$ python3 -q
>>> import numpy as np
>>> np.set_printoptions(suppress=True, linewidth=160)
>>> m1 = np.array([[0, 0, -2, -3], [1, -1, 1, 0], [0, -3, 1, -2]])
>>> m1[0] = m1[2]
>>> m1
array([[ 0, -3,  1, -2],
       [ 1, -1,  1,  0],
       [ 0, -3,  1, -2]])
>>> rk = np.linalg.matrix_rank(m1)
>>> rk
np.int64(2)
>>> null = np.linalg.svd(m1)[2][rk:].T
>>> [int(np.linalg.matrix_rank(m1[:i])) for i in range(1, len(m1) + 1)]
[1, 2, 2]
>>> null.shape
(4, 2)
>>> np.round(m1 @ null, 4) + 0
array([[0., 0.],
       [0., 0.],
       [0., 0.]])
>>> np.round(null @ null.T, 4)
array([[ 0.4615,  0.0769, -0.3846, -0.3077],
       [ 0.0769,  0.3462,  0.2692, -0.3846],
       [-0.3846,  0.2692,  0.6538, -0.0769],
       [-0.3077, -0.3846, -0.0769,  0.5385]])
>>> [int(np.linalg.matrix_rank(m1[:, :j + 1])) for j in range(4)]
[1, 2, 2, 2]
>>> left, s, Vh = np.linalg.svd(m1)
>>> s.round(4) + 0
array([5.4056, 1.334 , 0.    ])
>>> A2 = left[:, :2] @ np.diag(s[:2]) @ Vh[:2]
>>> np.linalg.matrix_rank(A2)
np.int64(2)
>>> np.round(np.abs(m1 - A2).max(), 4)
np.float64(0.0)
>>> A2 = np.array([[0, 1], [0, 0], [0, 3], [2, 0]])
>>> A2 @ m1
Traceback (most recent call last):
  File "<python-input-19>", line 1, in <module>
    A2 @ m1
    ~~~^~~~
ValueError: matmul: Input operand 1 has a mismatch in its core dimension 0, with gufunc signature (n?,k),(k,m?)->(n?,m?) (size 3 is different from 2)
>>> A2.T @ m1.T
array([[-4,  0, -4],
       [ 3,  4,  3]])
>>> np.linalg.matrix_rank(np.vstack([m1, A2.T]))
np.int64(4)
>>> np.linalg.matrix_rank(m1 @ A2)
np.int64(2)
>>> np.einsum("ij,ij->i", m1, m1)
array([14,  3, 14])
>>> left, s, Vh = np.linalg.svd(m1, full_matrices=False)
>>> np.round(left.T @ left, 4) + 0
array([[1., 0., 0.],
       [0., 1., 0.],
       [0., 0., 1.]])
>>> np.round(np.abs(Vh[0]), 4)
array([0.039 , 0.8062, 0.2947, 0.5115])
>>> (s > 1e-8).sum()
np.int64(2)
>>> np.round(s / s[0], 4) + 0
array([1.    , 0.2468, 0.    ])
>>> np.round(left.T @ m1 @ Vh.T, 4) + 0
array([[5.4056, 0.    , 0.    ],
       [0.    , 1.334 , 0.    ],
       [0.    , 0.    , 0.    ]])
>>> np.allclose(left * s @ Vh, m1)
True
>>> arr = np.loadtxt("out19.csv", delimiter=",")
>>> arr
array([[-3.,  9.,  6.,  3.],
       [-3.,  9.,  6.,  3.],
       [ 6.,  7., -2.,  2.]])
>>> # row 1 repeats row 0
>>> left, s, Vh = np.linalg.svd(arr)
>>> np.argmax(s[:-1] / (s[1:] + 1e-6)) + 1
np.int64(2)
>>> s.round(4) + 0
array([16.905 ,  8.7875,  0.    ])
>>> A2 = left[:, :2] @ np.diag(s[:2]) @ Vh[:2]
>>> A2.round(4)
array([[-3.,  9.,  6.,  3.],
       [-3.,  9.,  6.,  3.],
       [ 6.,  7., -2.,  2.]])
>>> data = np.loadtxt("case10.csv", delimiter=",")
>>> data
array([[ 2.,  8., -6.,  3.],
       [ 4., 10., -4.,  5.],
       [ 2.,  8., -6.,  3.]])
>>> [round(float(x), 4) for x in np.linalg.svd(data, compute_uv=False)[:3]]
[19.3491, 2.9345, 0.0]
>>> np.linalg.matrix_rank(data, rtol=0.1)
np.int64(2)
>>> left, s, Vh = np.linalg.svd(data)
>>> s.round(4) + 0
array([19.3491,  2.9345,  0.    ])
>>> A2 = left[:, :2] @ np.diag(s[:2]) @ Vh[:2]
>>> np.linalg.matrix_rank(data, rtol=0.05)
np.int64(2)
>>> np.round(np.linalg.norm(data - A2, 2), 4), round(s[2], 4)
(np.float64(0.0), np.float64(0.0))
>>> round(float(np.abs(data - A2).max()), 4)
0.0
>>> w1 = np.array([[3, 1], [1, 1], [1, 1], [0, 2]])
>>> beta = np.array([-9, -4])
>>> H = np.maximum(data @ w1 + beta, 0)
>>> (H > 0).astype(int)
array([[0, 1],
       [1, 1],
       [0, 1]])
>>> np.round((H > 0).mean(axis=0), 4)
array([0.3333, 1.    ])
>>> cent = np.array([[-3, 1], [-3, 3]])
>>> H @ cent
array([[-18.,  18.],
       [-75.,  57.],
       [-18.,  18.]])
>>> (H @ cent).round(6).argmax(axis=1)
array([1, 1, 1])
>>> def softmax(z):
...     e = np.exp(z - z.max(axis=-1, keepdims=True))
...     return e / e.sum(axis=-1, keepdims=True)
... 
>>> softmax(data).sum(axis=1)
array([1., 1., 1.])
>>> att = data @ data.T / np.sqrt(4)
>>> np.round(softmax(att), 4) + 0
array([[0.0009, 0.9982, 0.0009],
       [0.    , 1.    , 0.    ],
       [0.0009, 0.9982, 0.0009]])
>>> softmax(att).round(6).argmax(axis=1)
array([1, 1, 1])
>>> np.round(softmax(att + np.triu(np.full(att.shape, -np.inf), 1)), 4) + 0
array([[1.    , 0.    , 0.    ],
       [0.    , 1.    , 0.    ],
       [0.0009, 0.9982, 0.0009]])
